$ python3 -q
>>> import numpy as np
>>> np.set_printoptions(suppress=True, linewidth=140)
>>> def rnd(a):
...     return np.round(a, 3) + 0
... 
>>> m1 = np.load("x.npy")
>>> m1
array([[ 0.,  0.,  1.],
       [ 0.,  1.,  0.],
       [-1.,  0.,  0.]])
>>> rng = np.random.default_rng(524)
>>> idx = rng.permutation(3)
>>> idx
array([0, 2, 1])
>>> other = m1[idx][:, idx]
>>> np.diag(other)
array([0., 0., 1.])
>>> rnd(np.sort(np.abs(np.linalg.eigvals(other))))
array([1., 1., 1.])
>>> np.trace(other)
np.float64(1.0)
>>> J = np.load("data.npy")
>>> J
array([[0.5, 0. , 0.5],
       [0.5, 0.5, 0. ],
       [0. , 0. , 1. ]])
>>> vec = np.array([1, 1, 0])
>>> h = np.maximum(J @ vec, 0)
>>> J * (h > 1e-9)[:, None]
array([[0.5, 0. , 0.5],
       [0.5, 0.5, 0. ],
       [0. , 0. , 0. ]])
>>> rnd(np.tanh(J @ vec))
array([0.462, 0.762, 0.   ])
>>> P = np.triu(np.array([[1, 2, 2], [1, 1, 1], [2, 1, 0]]), 1) + np.eye(3)
>>> other = P @ J @ np.linalg.inv(P)
>>> np.trace(other), np.trace(J)
(np.float64(2.0), np.float64(2.0))
>>> E = np.loadtxt("run9.csv", delimiter=",")
>>> E
array([[2., 1., 1., 1., 0.],
       [0., 4., 0., 1., 1.],
       [0., 0., 3., 5., 3.],
       [0., 0., 7., 3., 1.],
       [0., 0., 6., 8., 1.]])
>>> rnd(np.linalg.eigvals(E).sum().real)
np.float64(13.0)
>>> rnd(np.linalg.det(2 * E)), rnd(np.linalg.det(E))
(np.float64(24064.0), np.float64(752.0))
>>> data = np.load("w.npy")
>>> data
array([[ 8, -4, -5, -5,  5],
       [-5,  4, -1,  1,  3],
       [ 0, -5, 14,  3,  4],
       [-3, -2,  1,  0, -1],
       [ 4,  0, -3, -3, 15]])
>>> left, sigma = np.linalg.svd(data)
Traceback (most recent call last):
  File "<python-input-27>", line 1, in <module>
    left, sigma = np.linalg.svd(data)
    ^^^^^^^^^^^
ValueError: too many values to unpack (expected 2)
>>> left, sigma, vt = np.linalg.svd(data, full_matrices=False)
>>> np.allclose(left * sigma @ vt, data)
True
>>> left.shape, sigma.shape, vt.shape
((5, 5), (5,), (5, 5))
>>> (sigma > 1e-8).sum()
np.int64(5)
>>> np.abs(left[:, 0]).round(6).argmax()
np.int64(4)
>>> rnd(np.sqrt((sigma ** 2).sum())), rnd(np.linalg.norm(data))
(np.float64(26.963), np.float64(26.963))
>>> rnd(sigma / sigma[0])
array([1.   , 0.836, 0.532, 0.162, 0.018])
>>> rnd(left.T @ left)
array([[1., 0., 0., 0., 0.],
       [0., 1., 0., 0., 0.],
       [0., 0., 1., 0., 0.],
       [0., 0., 0., 1., 0.],
       [0., 0., 0., 0., 1.]])
